$ python -q
>>> import numpy as np
>>> from numpy import linalg as LA
>>> np.set_printoptions(precision=3, suppress=True, linewidth=100)
>>> q, _ = LA.qr(np.array([[0.4, 0.5, 1.6, -1.3, -2.2, 1.4, -0.7],
...     [0.7, 1.0, -0.5, 1.3, 0.8, -0.1, 0.3],
...     [1.2, 1.8, 0.2, 1.0, 1.9, -0.3, -1.2],
...     [1.7, 0.9, 1.8, -0.7, 0.0, -0.1, 1.1],
...     [-0.1, 0.2, 0.5, -1.9, 0.1, -1.5, -0.8],
...     [-2.3, -0.6, 1.3, -0.7, 0.1, -2.3, 1.0],
...     [0.2, 0.1, -1.8, 1.1, -0.5, -0.9, -1.6]]))
>>> mat = 3 * q
>>> mat
array([[-0.374, -0.536,  1.33 ,  0.6  ,  2.415,  0.776, -0.111],
       [-0.654, -1.188, -0.794, -0.542,  0.373, -0.163,  2.464],
       [-1.121, -2.208, -0.43 , -0.14 , -0.634,  0.55 , -1.4  ],
       [-1.588,  0.167,  1.682, -0.502, -0.435, -1.783,  0.039],
       [ 0.093, -0.515,  0.326,  2.735, -0.809, -0.384,  0.58 ],
       [ 2.148, -1.459,  0.85 , -0.579,  0.032, -1.093, -0.065],
       [-0.187,  0.031, -1.661,  0.507,  1.336, -1.883, -0.785]])
>>> cov = mat.T @ mat
>>> (mat @ mat.T).shape
(7, 7)
>>> np.allclose(cov, cov.T)
True
>>> np.trace(cov), round(float((mat ** 2).sum()), 3)
(np.float64(63.0), 63.0)
>>> np.round(LA.det(mat), 3)
np.float64(2187.0)
>>> mat.inv()
Traceback (most recent call last):
  File "<python-input-11>", line 1, in <module>
    mat.inv()
    ^^^^^^^
AttributeError: 'numpy.ndarray' object has no attribute 'inv'
>>> np.allclose(mat @ mat.T, mat.T @ mat)
True
>>> round(np.trace(mat), 3)
np.float64(-5.181)
>>> m1 = np.load("x.npy")
>>> m1
array([[-0.447, -0.16 , -0.102,  0.242],
       [-4.379, -1.461, -1.48 ,  2.907],
       [-0.48 , -0.181, -0.202,  0.313],
       [-1.031, -0.309, -0.355,  0.671],
       [ 1.845,  0.655,  0.595, -1.251],
       [ 3.915,  1.299,  1.293, -2.595],
       [ 3.872,  1.278,  1.254, -2.57 ],
       [ 5.037,  1.66 ,  1.659, -3.368],
       [ 0.908,  0.319,  0.266, -0.635],
       [-2.325, -0.769, -0.789,  1.574],
       [ 0.208,  0.04 ,  0.055, -0.081],
       [ 3.87 ,  1.304,  1.33 , -2.616],
       [-0.94 , -0.325, -0.301,  0.623],
       [-2.04 , -0.679, -0.664,  1.326],
       [-0.349, -0.135, -0.094,  0.224],
       [-0.002,  0.014, -0.017, -0.007]])
>>> Xc = m1 - m1.mean(axis=1)
Traceback (most recent call last):
  File "<python-input-16>", line 1, in <module>
    Xc = m1 - m1.mean(axis=1)
         ~~~^~~~~~~~~~~~~~~~~
ValueError: operands could not be broadcast together with shapes (16,4) (16,) 
>>> Xc = m1 - m1.mean(axis=0)
>>> left, sig, vt = LA.svd(Xc, full_matrices=False)
>>> np.searchsorted(np.cumsum(sig ** 2) / (sig ** 2).sum(), 0.9) + 1
np.int64(1)
>>> np.abs(vt[0]).argmax()
np.int64(0)
>>> W0 = np.array([[1, 3, 0], [0, 1, 1], [2, 0, 0]])
>>> W0
array([[1, 3, 0],
       [0, 1, 1],
       [2, 0, 0]])
>>> rng = np.random.default_rng(812)
>>> lab = rng.permutation(3)
>>> M2 = W0[:, lab] * rng.choice([-1, 1], 3)
>>> M2
array([[ 0, -1, -3],
       [ 1,  0, -1],
       [ 0, -2,  0]])
>>> left, _, vt = LA.svd(W0.T @ M2)
>>> np.round(LA.lstsq(W0, M2)[0], 3) + 0
array([[ 0., -1.,  0.],
       [ 0.,  0., -1.],
       [ 1.,  0.,  0.]])
>>> np.round(left @ vt, 3) + 0
array([[ 0., -1.,  0.],
       [ 0.,  0., -1.],
       [ 1.,  0.,  0.]])
>>> arr = np.array([[1, 0, 0, 0, 0],
...     [0, 0, 0, 1, 0],
...     [0, 1, 0, 0, 0],
...     [0, 0, 0, 0, 1],
...     [0, 0, 1, 0, 0]])
>>> # splits into 2 blocks
>>> vec = np.array([-1, 2, 2, 2, 2])
>>> np.sign((arr @ vec).round(6))
array([-1,  1,  1,  1,  1])
>>> arr @ np.eye(5)[4]
array([0., 0., 0., 1., 0.])
>>> arr * vec
array([[-1,  0,  0,  0,  0],
       [ 0,  0,  0,  2,  0],
       [ 0,  2,  0,  0,  0],
       [ 0,  0,  0,  0,  2],
       [ 0,  0,  2,  0,  0]])
>>> arr @ np.ones(5)
array([1., 1., 1., 1., 1.])
>>> LA.matrix_power(arr, 100)
array([[1, 0, 0, 0, 0],
       [0, 1, 0, 0, 0],
       [0, 0, 1, 0, 0],
       [0, 0, 0, 1, 0],
       [0, 0, 0, 0, 1]])
>>> arr.sum(axis=1)
array([1, 1, 1, 1, 1])
>>> np.sort(np.abs(LA.eigvals(arr)))[::-1]
array([1., 1., 1., 1., 1.])
>>> p = np.eye(5)[2]
>>> for _ in range(4):
...     p = p @ arr
...     print(p.round(3))
... 
[0. 1. 0. 0. 0.]
[0. 0. 0. 1. 0.]
[0. 0. 0. 0. 1.]
[0. 0. 1. 0. 0.]
>>> vec = np.array([3, -2, 1, -2, 1])
>>> LA.inv(arr)
array([[1., 0., 0., 0., 0.],
       [0., 0., 1., 0., 0.],
       [0., 0., 0., 0., 1.],
       [0., 1., 0., 0., 0.],
       [0., 0., 0., 1., 0.]])
>>> np.sort(np.abs(np.degrees(np.angle(LA.eigvals(arr)))))
array([  0.,   0.,  90.,  90., 180.])
>>> 5 - LA.matrix_rank(arr - np.eye(5), tol=1e-8)
np.int64(2)
>>> [p for p in range(1, 25) if np.allclose(LA.matrix_power(arr, p), np.eye(5))]
[4, 8, 12, 16, 20, 24]
>>> arr.T @ (arr @ vec)
array([ 3, -2,  1, -2,  1])
>>> M2 = np.array([[4, -3, 5, 2], [-2, 2, 4, -3], [-5, 2, -4, 2], [-4, 4, -4, 1]])
>>> E = M2 + M2.T
>>> E
array([[ 8, -5,  0, -2],
       [-5,  4,  6,  1],
       [ 0,  6, -8, -2],
       [-2,  1, -2,  2]])
>>> M2 = LA.inv(E)
>>> M2
array([[ 0.341,  0.22 ,  0.085,  0.317],
       [ 0.22 ,  0.26 ,  0.138,  0.228],
       [ 0.085,  0.138, -0.02 , -0.004],
       [ 0.317,  0.228, -0.004,  0.699]])
>>> round(LA.cond(E), 3)
np.float64(12.576)
>>> np.allclose(M2, E.T)
False
>>> (np.abs(M2) > 1e-9).astype(int)
array([[1, 1, 1, 1],
       [1, 1, 1, 1],
       [1, 1, 1, 1],
       [1, 1, 1, 1]])
>>> q, Rm = LA.qr(M2)
>>> np.allclose(Rm.T @ Rm, M2.T @ M2)
True
>>> q.shape, Rm.shape
((4, 4), (4, 4))
>>> q @ Rm
array([[ 0.341,  0.22 ,  0.085,  0.317],
       [ 0.22 ,  0.26 ,  0.138,  0.228],
       [ 0.085,  0.138, -0.02 , -0.004],
       [ 0.317,  0.228, -0.004,  0.699]])
>>> q
array([[-0.654,  0.409,  0.311, -0.555],
       [-0.42 , -0.691,  0.519,  0.277],
       [-0.163, -0.565, -0.588, -0.555],
       [-0.607,  0.189, -0.536,  0.555]])
>>> K = np.loadtxt("data.csv", delimiter=",")
>>> K
array([[ 0.,  0.,  0.,  0.],
       [-6.,  7.,  1.,  7.],
       [-6.,  7.,  1.,  7.],
       [-4.,  2., -1.,  2.],
       [-5.,  2.,  0.,  2.],
       [-5.,  2.,  6.,  3.],
       [-7.,  7.,  2.,  7.],
       [-9.,  4., -1.,  4.],
       [-5.,  2.,  0.,  2.],
       [ 0.,  0.,  0.,  0.]])
>>> hat = K @ LA.solve(K.T @ K, K.T)
>>> hat.round(3) + 0
array([[ 0.   ,  0.   ,  0.   ,  0.   ,  0.   ,  0.   ,  0.   ,  0.   ,  0.   ,  0.   ],
       [ 0.   ,  0.414,  0.414,  0.138, -0.103,  0.   ,  0.172,  0.034, -0.103,  0.   ],
       [ 0.   ,  0.414,  0.414,  0.138, -0.103,  0.   ,  0.172,  0.034, -0.103,  0.   ],
       [ 0.   ,  0.138,  0.138,  0.379, -0.034,  0.   , -0.276,  0.345, -0.034,  0.   ],
       [ 0.   , -0.103, -0.103, -0.034,  0.276,  0.   ,  0.207,  0.241,  0.276,  0.   ],
       [ 0.   ,  0.   ,  0.   ,  0.   ,  0.   ,  1.   ,  0.   ,  0.   ,  0.   ,  0.   ],
       [ 0.   ,  0.172,  0.172, -0.276,  0.207,  0.   ,  0.655, -0.069,  0.207,  0.   ],
       [ 0.   ,  0.034,  0.034,  0.345,  0.241,  0.   , -0.069,  0.586,  0.241,  0.   ],
       [ 0.   , -0.103, -0.103, -0.034,  0.276,  0.   ,  0.207,  0.241,  0.276,  0.   ],
       [ 0.   ,  0.   ,  0.   ,  0.   ,  0.   ,  0.   ,  0.   ,  0.   ,  0.   ,  0.   ]])
>>> np.diag(hat)
array([0.   , 0.414, 0.414, 0.379, 0.276, 1.   , 0.655, 0.586, 0.276, 0.   ])
>>> round(float(np.trace(hat)), 3)
4.0
>>> np.round(LA.eigvalsh(hat), 3) + 0
array([0., 0., 0., 0., 0., 0., 1., 1., 1., 1.])
>>> Xc = K - K.mean(axis=0)
>>> V = LA.svd(Xc)[2][:3]
>>> M2 = Xc - Xc @ V.T @ V
>>> LA.norm(M2, axis=1).round(6).argmax()
np.int64(6)
>>> M2.std(axis=0)
array([0.001, 0.035, 0.005, 0.037])
>>> round(float(LA.norm(M2) / LA.norm(Xc)), 3)
0.01
>>> (Xc @ V.T).std(axis=0)
array([4.327, 1.931, 1.538])
>>> np.diag(V.T @ V)
array([0.999, 0.538, 0.989, 0.474])
>>> M = np.loadtxt("m.csv", delimiter=",")
>>> M
array([[ 6.,  1.,  2.,  1.,  2.,  0., -2.],
       [ 1.,  6.,  2.,  1.,  2.,  0., -2.],
       [ 2.,  2.,  9.,  2.,  4.,  0., -4.],
       [ 1.,  1.,  2.,  6.,  2.,  0., -2.],
       [ 2.,  2.,  4.,  2.,  9.,  0., -4.],
       [ 0.,  0.,  0.,  0.,  0.,  5.,  0.],
       [-2., -2., -4., -2., -4.,  0.,  9.]])
>>> # splits into 2 blocks
>>> low = LA.cholesky(M)
>>> low @ low.T
array([[ 6.,  1.,  2.,  1.,  2.,  0., -2.],
       [ 1.,  6.,  2.,  1.,  2.,  0., -2.],
       [ 2.,  2.,  9.,  2.,  4.,  0., -4.],
       [ 1.,  1.,  2.,  6.,  2.,  0., -2.],
       [ 2.,  2.,  4.,  2.,  9.,  0., -4.],
       [ 0.,  0.,  0.,  0.,  0.,  5.,  0.],
       [-2., -2., -4., -2., -4.,  0.,  9.]])
>>> np.round(np.prod(np.diag(low)) ** 2, 3), round(LA.det(M), 3)
(np.float64(312500.0), np.float64(312500.0))
>>> np.diag(low) ** 2
array([6.   , 5.833, 7.857, 5.455, 6.667, 5.   , 6.25 ])
>>> (LA.matrix_power((M != 0) + (M.T != 0) + np.eye(7), 7) > 0).astype(int)
array([[1, 1, 1, 1, 1, 0, 1],
       [1, 1, 1, 1, 1, 0, 1],
       [1, 1, 1, 1, 1, 0, 1],
       [1, 1, 1, 1, 1, 0, 1],
       [1, 1, 1, 1, 1, 0, 1],
       [0, 0, 0, 0, 0, 1, 0],
       [1, 1, 1, 1, 1, 0, 1]])
>>> np.flatnonzero(LA.matrix_power((M != 0) + (M.T != 0) + np.eye(7), 7)[3])
array([0, 1, 2, 3, 4, 6])
>>> (M != 0).astype(int)
array([[1, 1, 1, 1, 1, 0, 1],
       [1, 1, 1, 1, 1, 0, 1],
       [1, 1, 1, 1, 1, 0, 1],
       [1, 1, 1, 1, 1, 0, 1],
       [1, 1, 1, 1, 1, 0, 1],
       [0, 0, 0, 0, 0, 1, 0],
       [1, 1, 1, 1, 1, 0, 1]])
>>> X = np.load("layer9.npy")
>>> X
array([[-0.217, -0.412, -0.885],
       [-0.325, -0.824,  0.464],
       [-0.921,  0.388,  0.045]])
>>> # orthonormal columns
>>> LA.svd(X, compute_uv=False)
array([1., 1., 1.])
>>> LA.norm(X, axis=0)
array([1., 1., 1.])
>>> np.round(X.T @ X, 3) + 0
array([[1., 0., 0.],
       [0., 1., 0.],
       [0., 0., 1.]])
